>>> import numpy as np
>>> from numpy import linalg as LA
>>> np.set_printoptions(precision=2, suppress=True, linewidth=100)
>>> rnd = lambda a: np.round(a, 2) + 0
>>> rng = np.random.default_rng(631)
>>> K = np.eye(9, dtype=int)[rng.permutation(9)] * np.array([1, 2, 1, 2, 2, 1, 0, 3, 3])
>>> K
array([[1, 0, 0, 0, 0, 0, 0, 0, 0],
       [0, 0, 0, 0, 2, 0, 0, 0, 0],
       [0, 0, 1, 0, 0, 0, 0, 0, 0],
       [0, 2, 0, 0, 0, 0, 0, 0, 0],
       [0, 0, 0, 0, 0, 1, 0, 0, 0],
       [0, 0, 0, 0, 0, 0, 0, 3, 0],
       [0, 0, 0, 0, 0, 0, 0, 0, 0],
       [0, 0, 0, 2, 0, 0, 0, 0, 0],
       [0, 0, 0, 0, 0, 0, 0, 0, 3]])
>>> # null space of dimension 1
>>> x0 = np.array([2, 0, 1, 0, 2, 1, 2, 1, 1])
>>> K @ np.eye(9)[7]
array([0., 0., 0., 0., 0., 3., 0., 0., 0.])
>>> K @ x0
array([2, 4, 1, 0, 1, 3, 0, 0, 3])
>>> (K * x0).sum(axis=1)
array([2, 4, 1, 0, 1, 3, 0, 0, 3])
>>> rnd(LA.norm(K, axis=0))
array([1., 2., 1., 2., 2., 1., 0., 3., 3.])
>>> K[:, 5] @ K[:, 7]
np.int64(0)
>>> LA.lstsq(K[:-1].T, K[-1])[2]
np.int32(7)
>>> rnd(np.trace(LA.pinv(K) @ K))
np.float64(8.0)
>>> np.allclose(K[:-1].T @ LA.lstsq(K[:-1].T, K[-1])[0], K[-1])
False
>>> m1 = np.load("data.npy")
>>> m1
array([[ 7,  3,  9,  3,  6],
       [ 5,  4,  8,  3,  2],
       [ 5,  0,  4,  1,  5],
       [10,  4, 12,  4,  7],
       [ 0,  5,  5,  0,  4],
       [ 4,  4,  7,  3,  2],
       [ 0,  0,  0,  0,  0],
       [ 3,  1,  3,  1,  1],
       [ 1,  3,  4,  2,  1],
       [ 2,  3,  5,  2,  1],
       [ 1,  8,  9,  2,  5],
       [ 0,  5,  5,  0,  4],
       [ 2,  3,  5,  2,  1],
       [ 8,  6, 13,  5,  7],
       [ 4,  4,  7,  3,  2],
       [ 1,  3,  4,  2,  1],
       [ 3,  1,  3,  1,  1],
       [ 0,  0,  0,  0,  0],
       [ 4,  4,  7,  3,  2],
       [ 8,  1,  7,  2,  6],
       [ 2,  8, 10,  2,  5],
       [ 6,  8, 13,  3, 10],
       [ 8,  1,  7,  2,  6],
       [ 5,  4,  8,  3,  2],
       [ 0,  0,  0,  0,  0],
       [ 5,  5,  9,  1,  9],
       [ 3,  1,  3,  1,  1],
       [ 1,  3,  4,  2,  1],
       [ 0,  0,  0,  0,  0],
       [ 3,  1,  3,  1,  1],
       [ 3,  6,  8,  1,  5],
       [ 1,  8,  9,  2,  5],
       [ 4,  4,  7,  3,  2],
       [ 0,  0,  0,  0,  0],
       [ 1,  3,  4,  2,  1],
       [11, 12, 21,  6, 12],
       [ 6, 12, 17,  5,  7],
       [ 2,  3,  5,  2,  1],
       [ 0,  5,  5,  0,  4],
       [ 2,  3,  5,  2,  1],
       [ 3,  1,  3,  1,  1],
       [ 1,  3,  4,  2,  1],
       [ 0,  0,  0,  0,  0],
       [ 5,  0,  4,  1,  5],
       [ 1,  3,  4,  2,  1],
       [ 0,  0,  0,  0,  0],
       [ 1,  8,  9,  2,  5],
       [ 5,  5,  9,  1,  9]])
>>> # row 11 repeats row 4
>>> d = LA.norm(m1[:, None] - m1[None], axis=-1)
>>> LA.matrix_rank(d ** 2)
np.int64(7)
>>> d[19].round(6).argsort(kind="stable")[:4]
array([19, 22,  0,  2])
>>> rnd(d[:5, :5])
array([[ 0.  ,  4.69,  6.56,  4.58,  9.06],
       [ 4.69,  0.  ,  6.71,  8.19,  6.93],
       [ 6.56,  6.71,  0.  , 10.86,  7.28],
       [ 4.58,  8.19, 10.86,  0.  , 13.23],
       [ 9.06,  6.93,  7.28, 13.23,  0.  ]])
>>> A2 = np.c_[m1[:, :4] @ np.array([[0, 1, 3, 1], [1, 2, -2, 2], [2, -3, -2, 2], [-2, 1, 1, 0]]), np.array([-3, 0, 0, -2, 1, -1, -1, 0, -2, -2, -2, 1, 3, 1, 2, 3, -3, 1, -3, 3, 2, 2, 1, 1, 1, -2, 3, -1, 3, 0, 2, 2, 3, 1, -2, 3, 0, 2, 0, 2, 3, -3, -1, -3, -1, -2, 3, 2])]
>>> A2
array([[ 15, -11,   0,  31,  -3],
       [ 14,  -8,  -6,  29,   0],
       [  6,  -6,   8,  13,   0],
       [ 20, -14,   2,  42,  -2],
       [ 15,  -5, -20,  20,   1],
       [ 12,  -6,  -7,  26,  -1],
       [  0,   0,   0,   0,  -1],
       [  5,  -3,   2,  11,   0],
       [  7,  -3,  -9,  15,  -2],
       [  9,  -5,  -8,  18,  -2],
       [ 22,  -8, -29,  35,  -2],
       [ 15,  -5, -20,  20,   1],
       [  9,  -5,  -8,  18,   3],
       [ 22, -14,  -9,  46,   1],
       [ 12,  -6,  -7,  26,   2],
       [  7,  -3,  -9,  15,   3],
       [  5,  -3,   2,  11,  -3],
       [  0,   0,   0,   0,   1],
       [ 12,  -6,  -7,  26,  -3],
       [ 11,  -9,  10,  24,   3],
       [ 24, -10, -28,  38,   2],
       [ 28, -14, -21,  48,   2],
       [ 11,  -9,  10,  24,   1],
       [ 14,  -8,  -6,  29,   1],
       [  0,   0,   0,   0,   1],
       [ 21, -11, -12,  33,  -2],
       [  5,  -3,   2,  11,   3],
       [  7,  -3,  -9,  15,  -1],
       [  0,   0,   0,   0,   3],
       [  5,  -3,   2,  11,   0],
       [ 20,  -8, -18,  31,   2],
       [ 22,  -8, -29,  35,   2],
       [ 12,  -6,  -7,  26,   3],
       [  0,   0,   0,   0,   1],
       [  7,  -3,  -9,  15,  -2],
       [ 42, -22, -27,  77,   3],
       [ 36, -16, -35,  64,   0],
       [  9,  -5,  -8,  18,   2],
       [ 15,  -5, -20,  20,   0],
       [  9,  -5,  -8,  18,   2],
       [  5,  -3,   2,  11,   3],
       [  7,  -3,  -9,  15,  -3],
       [  0,   0,   0,   0,  -1],
       [  6,  -6,   8,  13,  -3],
       [  7,  -3,  -9,  15,  -1],
       [  0,   0,   0,   0,  -2],
       [ 22,  -8, -29,  35,   3],
       [ 21, -11, -12,  33,   2]])
>>> rnd(LA.lstsq(m1, A2[:, 0])[0])
array([ 0.,  1.,  2., -2.,  0.])
>>> rnd(LA.norm(A2 - m1 @ LA.lstsq(m1, A2)[0], axis=0))
array([ 0.  ,  0.  ,  0.  ,  0.  , 13.23])
>>> feats = np.load("x.npy")
>>> feats
array([[ 3, -5,  0,  0,  0,  0],
       [-6,  8,  0,  0,  0,  0],
       [ 2, -9,  0,  0,  0,  0],
       [ 0,  0,  3, -5,  0,  0],
       [ 0,  0, -6,  8,  0,  0],
       [ 0,  0,  2, -9,  0,  0],
       [ 0,  0,  0,  0,  3, -5],
       [ 0,  0,  0,  0, -6,  8],
       [ 0,  0,  0,  0,  2, -9]])
>>> Q, evecs = LA.qr(feats[:, :5])[0], LA.qr(feats[:, 5:])[0]
>>> sv = LA.svd(Q.T @ evecs, compute_uv=False)
>>> (sv > 0.9).sum()
np.int64(0)
>>> rnd(sv)
array([0.89])
>>> left, sv, VT = LA.svd(feats, full_matrices=False)
>>> (sv > 1e-8).sum()
np.int64(6)
>>> rnd(sv / sv[0])
array([1. , 1. , 1. , 0.2, 0.2, 0.2])
>>> A2 = feats / np.sqrt((feats ** 2).mean(axis=1, keepdims=True))
>>> rnd(LA.norm(A2, axis=1))
array([2.45, 2.45, 2.45, 2.45, 2.45, 2.45, 2.45, 2.45, 2.45])
>>> LA.matrix_rank(A2) == LA.matrix_rank(feats)
np.True_
>>> rnd(A2[2])
array([ 0.53, -2.39,  0.  ,  0.  ,  0.  ,  0.  ])
>>> LA.matrix_rank(feats - feats.mean(axis=1, keepdims=True))
np.int64(5)
>>> W0 = np.load("dump.npy")
>>> W0
array([[ 6, 15,  7, 11, 12,  8,  8, 10, 15, 15, 17,  5],
       [ 5, 14,  6, 10, 11,  7,  7,  9, 14, 14, 16,  4],
       [-8,  1, -7, -3, -2, -6, -6, -4,  1,  1,  3, -9],
       [ 4, 13,  5,  9, 10,  6,  6,  8, 13, 13, 15,  3],
       [-6,  3, -5, -1,  0, -4, -4, -2,  3,  3,  5, -7]])
>>> left, sv, VT = LA.svd(W0)
>>> rnd(sv)
array([63.38, 21.82,  0.  ,  0.  ,  0.  ])
>>> np.argmax(sv[:-1] / (sv[1:] + 1e-6)) + 1
np.int64(2)
>>> A2 = left[:, :2] @ np.diag(sv[:2]) @ VT[:2]
>>> rnd(LA.norm(W0 - A2, 2)), rnd(sv[2])
(np.float64(0.0), np.float64(0.0))
>>> rnd(LA.norm(W0 - A2) / LA.norm(W0))
np.float64(0.0)
>>> LA.matrix_rank(W0, rtol=0.05)
np.int64(2)
>>> rnd(A2)
array([[ 6., 15.,  7., 11., 12.,  8.,  8., 10., 15., 15., 17.,  5.],
       [ 5., 14.,  6., 10., 11.,  7.,  7.,  9., 14., 14., 16.,  4.],
       [-8.,  1., -7., -3., -2., -6., -6., -4.,  1.,  1.,  3., -9.],
       [ 4., 13.,  5.,  9., 10.,  6.,  6.,  8., 13., 13., 15.,  3.],
       [-6.,  3., -5., -1.,  0., -4., -4., -2.,  3.,  3.,  5., -7.]])
>>> X = np.load("block6.npy")
>>> X
array([[-2., -3., -3.,  0.,  0.,  0., -3.,  0., -3.],
       [-3., -2., -3.,  0.,  0.,  0., -3.,  0., -3.],
       [-3., -3., -2.,  0.,  0.,  0., -3.,  0., -3.],
       [ 0.,  0.,  0., -2.,  0.,  0.,  0.,  0.,  0.],
       [ 0.,  0.,  0.,  0., -2., -3.,  0., -3.,  0.],
       [ 0.,  0.,  0.,  0., -3., -2.,  0., -3.,  0.],
       [-3., -3., -3.,  0.,  0.,  0., -2.,  0., -3.],
       [ 0.,  0.,  0.,  0., -3., -3.,  0., -2.,  0.],
       [-3., -3., -3.,  0.,  0.,  0., -3.,  0., -2.]])
>>> # symmetric
>>> rnd(LA.eigvalsh(X).min())
np.float64(-14.0)
